$ python3 -q
>>> import numpy as np
>>> np.set_printoptions(precision=1, suppress=True, linewidth=120, legacy="1.25")
>>> def tidy(a):
...     return np.round(a, 1) + 0
... 
>>> arr = np.load("layer14.npy")
>>> arr
array([[-9, -9,  0, -9,  0],
       [ 5,  5,  0,  5,  0],
       [-6, -6,  0, -6,  0],
       [-5, -5,  0, -5,  0],
       [-7, -7,  0, -7,  0],
       [-7, -7,  0, -7,  0]])
>>> def softmax(z):
...     e = np.exp(z - z.max(axis=-1, keepdims=True))
...     return e / e.sum(axis=-1, keepdims=True)
... 
>>> tidy(softmax(10 * arr[2]))
array([0. , 0. , 0.5, 0. , 0.5])
>>> tidy(softmax(arr[2] + -2))
array([0. , 0. , 0.5, 0. , 0.5])
>>> scores = arr @ arr.T / np.sqrt(5)
>>> tidy(softmax(scores + np.triu(np.full(scores.shape, -np.inf), 1)))
array([[1., 0., 0., 0., 0., 0.],
       [0., 1., 0., 0., 0., 0.],
       [1., 0., 0., 0., 0., 0.],
       [1., 0., 0., 0., 0., 0.],
       [1., 0., 0., 0., 0., 0.],
       [1., 0., 0., 0., 0., 0.]])
>>> softmax(scores).round(6).argmax(axis=1)
array([0, 1, 0, 0, 0, 0])
>>> Uu, s, Vt = np.linalg.svd(arr)
>>> evecs = Vt[:(s > 1e-8).sum()]
>>> rng = np.random.default_rng(22052)
>>> vec = arr[4] + 5 * arr[1] + rng.integers(2) * np.eye(5)[2]
>>> vec
array([18., 18.,  0., 18.,  0.])
>>> tidy(np.diag(evecs.T @ evecs))
array([0.3, 0.3, 0. , 0.3, 0. ])
>>> tidy(np.linalg.norm(vec - evecs.T @ evecs @ vec))
0.0
>>> tidy(evecs.T @ evecs)
array([[0.3, 0.3, 0. , 0.3, 0. ],
       [0.3, 0.3, 0. , 0.3, 0. ],
       [0. , 0. , 0. , 0. , 0. ],
       [0.3, 0.3, 0. , 0.3, 0. ],
       [0. , 0. , 0. , 0. , 0. ]])
>>> E = np.load("run6.npy")
>>> E
array([[ 1,  0,  0,  0],
       [ 1,  1,  0,  0],
       [ 2, -3,  2,  0],
       [ 0,  0,  1, -3]])
>>> Q = E.astype(float).copy()
>>> for j in range(4):
...     Q[:, j] -= Q[:, :j] @ (Q[:, :j].T @ Q[:, j])
...     Q[:, j] /= np.linalg.norm(Q[:, j])
... 
>>> tidy(Q)
array([[ 0.4,  0.3, -0.3, -0.8],
       [ 0.4,  0.8,  0.2,  0.5],
       [ 0.8, -0.6,  0.1,  0.2],
       [ 0. ,  0. ,  0.9, -0.3]])
>>> mat = np.load("case11.npy")
>>> mat
array([[-0.1, -0.1, -0.1, -0.2],
       [ 0. , -0.1,  0.1, -0.2],
       [-0.9, -0.8, -1.7, -1.8],
       [ 1.3,  1.2,  2.3,  2.2],
       [ 0.7,  1. ,  1.7,  1.5],
       [ 0.6,  0.6,  1.1,  1.2],
       [-1.3, -1.3, -2.8, -2.7],
       [-0.3, -0.1, -0.4, -0.3],
       [ 0.8,  0.7,  1.7,  1.6],
       [-1.7, -1.8, -3.3, -3.5],
       [ 0.3,  0.3,  0.7,  0.7],
       [ 0.8,  0.9,  1.6,  1.8],
       [ 0.3,  0.3,  0.5,  0.4],
       [-1.1, -1.2, -2. , -2.1],
       [-0.6, -0.9, -1.3, -1.2],
       [ 0.9,  0.9,  1.9,  2.1],
       [ 0. , -0.3, -0.3, -0.3],
       [ 0.4,  0.5,  0.9,  0.9],
       [-0.2, -0.1, -0.2, -0.1],
       [-0.7, -0.8, -1.6, -1.6],
       [ 0.7,  0.8,  1.4,  1.4],
       [ 0.1,  0.1,  0.4,  0.5],
       [-1.9, -1.8, -3.6, -3.7],
       [ 1.8,  1.9,  3.8,  3.7],
       [-0.6, -0.4, -0.9, -0.9],
       [ 0.1,  0.3,  0.6,  0.4],
       [ 1.4,  1.3,  2.7,  2.7],
       [-0.6, -0.2, -0.7, -0.6]])
>>> mat.ravel(order="F")
array([-0.1,  0. , -0.9,  1.3,  0.7,  0.6, -1.3, -0.3,  0.8, -1.7,  0.3,  0.8,  0.3, -1.1, -0.6,  0.9,  0. ,  0.4,
       -0.2, -0.7,  0.7,  0.1, -1.9,  1.8, -0.6,  0.1,  1.4, -0.6, -0.1, -0.1, -0.8,  1.2,  1. ,  0.6, -1.3, -0.1,
        0.7, -1.8,  0.3,  0.9,  0.3, -1.2, -0.9,  0.9, -0.3,  0.5, -0.1, -0.8,  0.8,  0.1, -1.8,  1.9, -0.4,  0.3,
        1.3, -0.2, -0.1,  0.1, -1.7,  2.3,  1.7,  1.1, -2.8, -0.4,  1.7, -3.3,  0.7,  1.6,  0.5, -2. , -1.3,  1.9,
       -0.3,  0.9, -0.2, -1.6,  1.4,  0.4, -3.6,  3.8, -0.9,  0.6,  2.7, -0.7, -0.2, -0.2, -1.8,  2.2,  1.5,  1.2,
       -2.7, -0.3,  1.6, -3.5,  0.7,  1.8,  0.4, -2.1, -1.2,  2.1, -0.3,  0.9, -0.1, -1.6,  1.4,  0.5, -3.7,  3.7,
       -0.9,  0.4,  2.7, -0.6])
>>> mat.reshape(-1, 2)
array([[-0.1, -0.1],
       [-0.1, -0.2],
       [ 0. , -0.1],
       [ 0.1, -0.2],
       [-0.9, -0.8],
       [-1.7, -1.8],
       [ 1.3,  1.2],
       [ 2.3,  2.2],
       [ 0.7,  1. ],
       [ 1.7,  1.5],
       [ 0.6,  0.6],
       [ 1.1,  1.2],
       [-1.3, -1.3],
       [-2.8, -2.7],
       [-0.3, -0.1],
       [-0.4, -0.3],
       [ 0.8,  0.7],
       [ 1.7,  1.6],
       [-1.7, -1.8],
       [-3.3, -3.5],
       [ 0.3,  0.3],
       [ 0.7,  0.7],
       [ 0.8,  0.9],
       [ 1.6,  1.8],
       [ 0.3,  0.3],
       [ 0.5,  0.4],
       [-1.1, -1.2],
       [-2. , -2.1],
       [-0.6, -0.9],
       [-1.3, -1.2],
       [ 0.9,  0.9],
       [ 1.9,  2.1],
       [ 0. , -0.3],
       [-0.3, -0.3],
       [ 0.4,  0.5],
       [ 0.9,  0.9],
       [-0.2, -0.1],
       [-0.2, -0.1],
       [-0.7, -0.8],
       [-1.6, -1.6],
       [ 0.7,  0.8],
       [ 1.4,  1.4],
       [ 0.1,  0.1],
       [ 0.4,  0.5],
       [-1.9, -1.8],
       [-3.6, -3.7],
       [ 1.8,  1.9],
       [ 3.8,  3.7],
       [-0.6, -0.4],
       [-0.9, -0.9],
       [ 0.1,  0.3],
       [ 0.6,  0.4],
       [ 1.4,  1.3],
       [ 2.7,  2.7],
       [-0.6, -0.2],
       [-0.7, -0.6]])
>>> mat.reshape(2, -1)
array([[-0.1, -0.1, -0.1, -0.2,  0. , -0.1,  0.1, -0.2, -0.9, -0.8, -1.7, -1.8,  1.3,  1.2,  2.3,  2.2,  0.7,  1. ,
         1.7,  1.5,  0.6,  0.6,  1.1,  1.2, -1.3, -1.3, -2.8, -2.7, -0.3, -0.1, -0.4, -0.3,  0.8,  0.7,  1.7,  1.6,
        -1.7, -1.8, -3.3, -3.5,  0.3,  0.3,  0.7,  0.7,  0.8,  0.9,  1.6,  1.8,  0.3,  0.3,  0.5,  0.4, -1.1, -1.2,
        -2. , -2.1],
       [-0.6, -0.9, -1.3, -1.2,  0.9,  0.9,  1.9,  2.1,  0. , -0.3, -0.3, -0.3,  0.4,  0.5,  0.9,  0.9, -0.2, -0.1,
        -0.2, -0.1, -0.7, -0.8, -1.6, -1.6,  0.7,  0.8,  1.4,  1.4,  0.1,  0.1,  0.4,  0.5, -1.9, -1.8, -3.6, -3.7,
         1.8,  1.9,  3.8,  3.7, -0.6, -0.4, -0.9, -0.9,  0.1,  0.3,  0.6,  0.4,  1.4,  1.3,  2.7,  2.7, -0.6, -0.2,
        -0.7, -0.6]])
>>> T = mat.reshape(28, 2, -1)
>>> T.shape
(28, 2, 2)
>>> np.swapaxes(T, 1, 2)[25]
array([[0.1, 0.6],
       [0.3, 0.4]])
>>> T[:, 0]
array([[-0.1, -0.1],
       [ 0. , -0.1],
       [-0.9, -0.8],
       [ 1.3,  1.2],
       [ 0.7,  1. ],
       [ 0.6,  0.6],
       [-1.3, -1.3],
       [-0.3, -0.1],
       [ 0.8,  0.7],
       [-1.7, -1.8],
       [ 0.3,  0.3],
       [ 0.8,  0.9],
       [ 0.3,  0.3],
       [-1.1, -1.2],
       [-0.6, -0.9],
       [ 0.9,  0.9],
       [ 0. , -0.3],
       [ 0.4,  0.5],
       [-0.2, -0.1],
       [-0.7, -0.8],
       [ 0.7,  0.8],
       [ 0.1,  0.1],
       [-1.9, -1.8],
       [ 1.8,  1.9],
       [-0.6, -0.4],
       [ 0.1,  0.3],
       [ 1.4,  1.3],
       [-0.6, -0.2]])
>>> cen = mat - mat.mean(axis=0)
>>> evecs = np.linalg.svd(cen)[2][:1]
>>> out = cen - cen @ evecs.T @ evecs
>>> tidy(np.diag(evecs.T @ evecs))
array([0.1, 0.1, 0.4, 0.4])
>>> tidy((cen @ evecs.T).std(axis=0))
array([2.8])
>>> tidy(np.linalg.norm(out) / np.linalg.norm(cen))
0.1
>>> cen = mat - mat.mean(axis=0)
>>> Uu, s, Vt = np.linalg.svd(cen, full_matrices=False)
>>> tidy((s ** 2).sum() ** 2 / (s ** 4).sum())
1.0
>>> tidy(s ** 2 / (s ** 2).sum())
array([1., 0., 0., 0.])
>>> tidy(s)
array([14.9,  0.6,  0.5,  0.4])
>>> K = np.loadtxt("w.csv", delimiter=",")
>>> tidy(K)
array([[ 0.3,  0. ,  0. ,  0. , -1. ,  0. ],
       [ 0. ,  1. ,  0. ,  0. ,  0. ,  0. ],
       [ 0. ,  0. ,  1. ,  0. ,  0. ,  0. ],
       [ 0. ,  0. ,  0. ,  1. ,  0. ,  0. ],
       [ 1. ,  0. ,  0. ,  0. ,  0.3,  0. ],
       [ 0. ,  0. ,  0. ,  0. ,  0. ,  1. ]])
>>> r = np.linalg.matrix_rank(arr)
>>> r
1
>>> null = np.linalg.svd(arr)[2][r:].T
>>> np.linalg.matrix_rank(arr.T @ arr), np.linalg.matrix_rank(arr @ arr.T)
(1, 1)
>>> [int(np.linalg.matrix_rank(arr[:, :j + 1])) for j in range(5)]
[1, 1, 1, 1, 1]
>>> np.allclose(arr @ null, 0)
True
>>> [int(np.linalg.matrix_rank(np.delete(arr, i, axis=0))) for i in range(6)]
[1, 1, 1, 1, 1, 1]
>>> np.abs(np.diag(np.linalg.qr(arr)[1])) > 1e-9
array([ True, False, False, False, False])
>>> tidy(arr @ np.linalg.pinv(arr) @ arr)
array([[-9., -9.,  0., -9.,  0.],
       [ 5.,  5.,  0.,  5.,  0.],
       [-6., -6.,  0., -6.,  0.],
       [-5., -5.,  0., -5.,  0.],
       [-7., -7.,  0., -7.,  0.],
       [-7., -7.,  0., -7.,  0.]])
>>> try:
...     np.linalg.inv(arr)
... except np.linalg.LinAlgError as e:
...     print("failed:", e)
... 
failed: Last 2 dimensions of the array must be square
>>> vec = np.array([1, 3, 3, -1, -7, -7])
>>> tidy(np.linalg.det(K))
1.0
>>> tidy(K.T @ (K @ vec))
array([ 1.,  3.,  3., -1., -7., -7.])
>>> tidy(np.linalg.inv(K))
array([[ 0.3,  0. ,  0. ,  0. ,  1. ,  0. ],
       [ 0. ,  1. ,  0. ,  0. ,  0. ,  0. ],
       [ 0. ,  0. ,  1. ,  0. ,  0. ,  0. ],
       [ 0. ,  0. ,  0. ,  1. ,  0. ,  0. ],
       [-1. ,  0. ,  0. ,  0. ,  0.3,  0. ],
       [ 0. ,  0. ,  0. ,  0. ,  0. ,  1. ]])
>>> [p for p in range(1, 25) if np.allclose(np.linalg.matrix_power(K, p), np.eye(6))]
[5, 10, 15, 20]
>>> feats = np.load("arr.npy")
>>> feats
array([[ 9,  0,  9,  8],
       [ 0,  7,  1,  4],
       [ 6,  0,  7,  7],
       [ 0, 10,  0,  3],
       [ 0, 10,  0,  3],
       [ 0, 13,  0,  2],
       [ 0,  7,  1,  4],
       [ 9,  0,  9,  8],
       [ 0,  4,  3,  5],
       [ 0,  4,  3,  5],
       [ 9,  0,  9,  8],
       [ 0, 10,  0,  3],
       [ 0, 10,  0,  3],
       [ 3,  1,  5,  6],
       [ 6,  0,  7,  7],
       [ 3,  1,  5,  6],
       [ 0,  7,  1,  4],
       [ 9,  0,  9,  8]])
>>> Q, r_ = np.linalg.qr(feats)
>>> np.allclose(r_.T @ r_, feats.T @ feats)
True
>>> Q.shape, r_.shape
((18, 4), (4, 4))
>>> tidy(np.trace(Q @ Q.T))
4.0
>>> labels = rng.permutation(6)
>>> labels
array([2, 3, 0, 5, 1, 4])
>>> out = K[labels][:, labels]
>>> tidy(np.linalg.det(out)), tidy(np.linalg.det(K[labels]))
(1.0, 1.0)
>>> tidy(out)
array([[ 1. ,  0. ,  0. ,  0. ,  0. ,  0. ],
       [ 0. ,  1. ,  0. ,  0. ,  0. ,  0. ],
       [ 0. ,  0. ,  0.3,  0. ,  0. , -1. ],
       [ 0. ,  0. ,  0. ,  1. ,  0. ,  0. ],
       [ 0. ,  0. ,  0. ,  0. ,  1. ,  0. ],
       [ 0. ,  0. ,  1. ,  0. ,  0. ,  0.3]])
>>> tidy(np.sort(np.abs(np.linalg.eigvals(out))))
array([1., 1., 1., 1., 1., 1.])
>>> vec = np.array([0, 3, 1, 1, 2, 3])
>>> tidy(np.abs(np.linalg.eigvals(out)))
array([1., 1., 1., 1., 1., 1.])
>>> tidy(np.linalg.inv(out))
array([[ 1. ,  0. ,  0. ,  0. ,  0. ,  0. ],
       [ 0. ,  1. ,  0. ,  0. ,  0. ,  0. ],
       [ 0. ,  0. ,  0.3,  0. ,  0. ,  1. ],
       [ 0. ,  0. ,  0. ,  1. ,  0. ,  0. ],
       [ 0. ,  0. ,  0. ,  0. ,  1. ,  0. ],
       [ 0. ,  0. , -1. ,  0. ,  0. ,  0.3]])
>>> [p for p in range(1, 25) if np.allclose(np.linalg.matrix_power(out, p), np.eye(6))]
[5, 10, 15, 20]
>>> tidy(np.linalg.norm(vec)), tidy(np.linalg.norm(out @ vec))
(4.9, 4.9)
>>> tidy(out.T @ (out @ vec))
array([0., 3., 1., 1., 2., 3.])
